>>> import numpy as np
>>> np.set_printoptions(precision=1, suppress=True, linewidth=200)
>>> f = np.array([-2, 0]) + 0.5
>>> A = np.eye(2) - 2 * np.outer(f, f) / (f @ f)
>>> A
array([[-0.8,  0.6],
       [ 0.6,  0.8]])
>>> A2 = np.linalg.inv(A)
>>> A2
array([[-0.8,  0.6],
       [ 0.6,  0.8]])
>>> round(np.linalg.slogdet(A)[0], 1)
np.float64(-1.0)
>>> np.linalg.inv(A2)
array([[-0.8,  0.6],
       [ 0.6,  0.8]])
>>> (np.abs(A2) > 1e-9).astype(int)
array([[1, 1],
       [1, 1]])
>>> np.allclose(A2, A.T)
True
>>> np.linalg.det(A) * A2
array([[ 0.8, -0.6],
       [-0.6, -0.8]])
>>> O = A.astype(float).copy()
>>> for j in range(2):
...     O[:, j] -= O[:, :j] @ (O[:, :j].T @ O[:, j])
...     O[:, j] /= np.linalg.norm(O[:, j])
... 
>>> np.round(O.T @ A, 1) + 0
array([[1., 0.],
       [0., 1.]])
>>> O
array([[-0.8,  0.6],
       [ 0.6,  0.8]])
>>> m1 = np.array([[-4, -2, 3, -1], [1, -2, -2, 1], [1, -12, -7, 4]])
>>> t3 = np.stack([m1, 4 * m1, m1[::-1]])
>>> np.linalg.matrix_rank(t3)
array([2, 2, 2])
>>> t3.shape
(3, 3, 4)
>>> np.einsum("bij,cij->bc", t3, t3)
array([[ 250, 1000,    0],
       [1000, 4000,    0],
       [   0,    0,  250]])
>>> t3.sum(axis=0)
array([[-19, -22,   8,  -1],
       [  6, -12, -12,   6],
       [  1, -62, -32,  19]])
>>> np.linalg.norm(t3, axis=(1, 2))
array([15.8, 63.2, 15.8])
>>> np.linalg.lstsq(m1[:-1].T, m1[-1])[2]
np.int32(2)
>>> A2 = np.array([[2, 2], [0, 3]])
>>> Z = np.kron(A2, A)
>>> Z.shape
(4, 4)
>>> rank = np.linalg.matrix_rank(m1)
>>> rank
np.int64(2)
>>> ns = np.linalg.svd(m1)[2][rank:].T
>>> ns @ ns.T
array([[ 0.5, -0.2,  0.4, -0.1],
       [-0.2,  0.1, -0.2,  0.2],
       [ 0.4, -0.2,  0.5,  0.2],
       [-0.1,  0.2,  0.2,  0.9]])
>>> [int(np.linalg.matrix_rank(m1[:, :j + 1])) for j in range(4)]
[1, 2, 2, 2]
>>> np.round(m1 @ ns, 1) + 0
array([[0., 0.],
       [0., 0.],
       [0., 0.]])
>>> left, s, vt = np.linalg.svd(m1)
>>> s.round(1) + 0
array([14.8,  5.6,  0. ])
>>> A2 = left[:, :2] @ np.diag(s[:2]) @ vt[:2]
>>> np.linalg.matrix_rank(m1, rtol=0.05)
np.int64(2)
>>> round(float(np.linalg.norm(m1 - A2, 2)), 1), np.round(s[2], 1)
(0.0, np.float64(0.0))
>>> np.linalg.matrix_rank(A2)
np.int64(2)
>>> round(float(np.linalg.norm(m1 - A2) / np.linalg.norm(m1)), 1)
0.0
>>> round(float(np.abs(m1 - A2).max()), 1)
0.0
>>> A2
array([[ -4.,  -2.,   3.,  -1.],
       [  1.,  -2.,  -2.,   1.],
       [  1., -12.,  -7.,   4.]])
>>> f = np.array([-4, 0, -3, -3])
>>> r1 = np.array([1, 2, 1])
>>> arr = np.outer(f, r1)
>>> arr
array([[-4, -8, -4],
       [ 0,  0,  0],
       [-3, -6, -3],
       [-3, -6, -3]])
>>> # column 2 repeats column 0
>>> A2 = np.array([[2, 4], [-2, 1], [-5, 1]])
>>> np.linalg.matrix_rank(arr @ A2)
np.int64(1)
>>> np.vstack([arr, A2.T]).shape
(6, 3)
>>> np.linalg.matrix_rank(np.vstack([arr, A2.T]))
np.int64(3)
>>> K = np.minimum.outer(np.arange(1, 5), np.arange(1, 5)) * -2
>>> K
array([[-2, -2, -2, -2],
       [-2, -4, -4, -4],
       [-2, -4, -6, -6],
       [-2, -4, -6, -8]])
>>> # symmetric, so the eigenvalues are real
>>> round(float(np.linalg.eigvalsh(K).min()), 1)
-16.6
>>> np.all(np.linalg.eigvalsh(K) > 0)
np.False_
>>> vals, vecs = np.linalg.eig(K)
>>> np.sort(np.linalg.eigvals(K @ K))
array([  0.3,   0.7,   4. , 275. ])
>>> np.round(np.prod(vals), 1)
np.float64(16.0)
>>> A2 = np.array([[8, 5], [2, 0]])
>>> feats = np.tile(A2, (2, 2))
>>> feats
array([[8, 5, 8, 5],
       [2, 0, 2, 0],
       [8, 5, 8, 5],
       [2, 0, 2, 0]])
>>> w1 = np.array([[5, 3, 4, 5, 6, 5],
...     [1, 6, 8, 7, 9, 4],
...     [5, 4, 7, 3, 0, 9],
...     [1, 9, 1, 3, 1, 5]])
>>> beta = np.array([0, 2, 0, 2, 0, -2])
>>> H = np.maximum(feats @ w1 + beta, 0)
>>> np.linalg.matrix_rank(H)
np.int64(2)
>>> (H > 0).astype(int)
array([[1, 1, 1, 1, 1, 1],
       [1, 1, 1, 1, 1, 1],
       [1, 1, 1, 1, 1, 1],
       [1, 1, 1, 1, 1, 1]])
>>> Z = np.array([[-1, 1, -2],
...     [-1, -2, -1],
...     [0, 1, 2],
...     [1, 0, 0],
...     [2, 1, 0],
...     [-2, 0, 2]])
>>> w1 @ Z
array([[ -1,   9,   5],
       [ 10,   6,  16],
       [-24,   4,  18],
       [-15, -15,   1]])
>>> M = np.array([[0.2, -0.2, -0.2],
...     [0.6, 3.2, 1.5],
...     [0.6, 2.5, 1.5],
...     [1.6, 6.2, 3.4],
...     [0.1, 0.9, 1.1],
...     [0.3, -0.2, 0.0],
...     [1.2, 4.9, 2.7],
...     [1.6, 7.1, 3.7],
...     [1.2, 3.8, 1.5],
...     [0.0, -2.5, -1.2]])
>>> M
array([[ 0.2, -0.2, -0.2],
       [ 0.6,  3.2,  1.5],
       [ 0.6,  2.5,  1.5],
       [ 1.6,  6.2,  3.4],
       [ 0.1,  0.9,  1.1],
       [ 0.3, -0.2,  0. ],
       [ 1.2,  4.9,  2.7],
       [ 1.6,  7.1,  3.7],
       [ 1.2,  3.8,  1.5],
       [ 0. , -2.5, -1.2]])
>>> np.linalg.cond(M) > 100
np.False_
>>> round(float(np.linalg.norm(M, 2) / np.linalg.norm(M)), 1)
1.0
>>> round(np.log10(np.linalg.cond(M)))
1
>>> Z = M[[8, 1]].astype(float)
>>> for _ in range(5):
...     lab = np.linalg.norm(M[:, None] - Z, axis=-1).argmin(axis=1)
...     Z = np.array([M[lab == j].mean(axis=0) for j in range(2)])
... 
>>> lab
array([1, 0, 1, 0, 1, 1, 0, 0, 0, 1])
>>> np.abs(Z[1] - Z[0]).argmax()
np.int64(1)
>>> np.bincount(lab)
array([5, 5])
>>> Z[1] - Z[0]
array([-1. , -4.9, -2.3])
>>> x = np.array([1, 0, 0])
>>> target = M @ x
>>> np.round(np.linalg.pinv(M) @ M, 1) + 0
array([[1., 0., 0.],
       [0., 1., 0.],
       [0., 0., 1.]])
>>> np.round(np.linalg.solve(M.T @ M, M.T @ target), 1) + 0
array([1., 0., 0.])
>>> target
array([0.2, 0.6, 0.6, 1.6, 0.1, 0.3, 1.2, 1.6, 1.2, 0. ])
>>> np.round(np.linalg.lstsq(M, target)[0], 1) + 0
array([1., 0., 0.])
>>> rng = np.random.default_rng(10)
>>> target = target + 0.1 * rng.normal(size=10)
>>> target.round(1) + 0
array([0.1, 0.5, 0.5, 1.6, 0.1, 0.3, 1.3, 1.7, 1.2, 0. ])
>>> beta, *_ = np.linalg.lstsq(M, target)
>>> beta.round()
array([ 1.,  0., -0.])
>>> [round(float(np.linalg.norm(np.linalg.solve(M.T @ M + lam * np.eye(3), M.T @ target))), 2) for lam in (0, 1, 10, 100)]
[0.97, 0.44, 0.21, 0.14]
>>> beta.round(1) + 0
array([1., 0., 0.])
>>> np.round(np.linalg.norm(target - M @ beta), 1)
np.float64(0.2)
>>> J = np.array([[158, -126, 23, 3],
...     [-126, 154, -12, -8],
...     [23, -12, 203, -49],
...     [3, -8, -49, 105]])
>>> x = np.ones(4)
>>> for _ in range(7):
...     x = J @ x
...     x /= np.linalg.norm(x)
...     print(round(x @ J @ x, 1))
... 
175.0
240.4
260.2
270.3
277.3
282.0
285.0
>>> np.round(np.linalg.eigvalsh(J)[-1], 1)
np.float64(289.4)
>>> x
array([ 0.6, -0.6,  0.5, -0.1])
>>> F = np.load("a.npy")
>>> F
array([[-0.4,  1.6, -1. ],
       [ 0.2, -0.5,  0. ],
       [ 0.1, -0.5,  0.9],
       [ 0.1,  0.2,  0.1],
       [ 0. , -2.4,  3. ],
       [-0.3, -1.8,  1.7],
       [ 0.4,  0.4, -1.2],
       [ 0.2, -3.6,  4.8],
       [-0.8,  1.7, -1.5],
       [-0.2,  0.9, -1.2],
       [ 0.2, -1.7,  1.8],
       [-0.1, -0.5,  0.2],
       [ 0.1,  2. , -2. ],
       [ 0.1,  5.6, -6. ],
       [ 0.5, -0.8,  1.2],
       [ 0. ,  3.4, -3.1],
       [ 0.1,  2.4, -1.9],
       [ 0. ,  2. , -2.2],
       [ 0.1,  1. , -1.1],
       [-0.3,  3.1, -3. ]])
>>> Xs = (F - F.mean(axis=0)) / F.std(axis=0)
>>> Xs.std(axis=0)
array([1., 1., 1.])
>>> beta = np.linalg.lstsq(np.delete(Xs, 0, axis=1), Xs[:, 0])[0]
>>> beta
array([-1.1, -0.9])
>>> np.round(1 - np.var(Xs[:, 0] - np.delete(Xs, 0, axis=1) @ beta), 1)
np.float64(0.1)
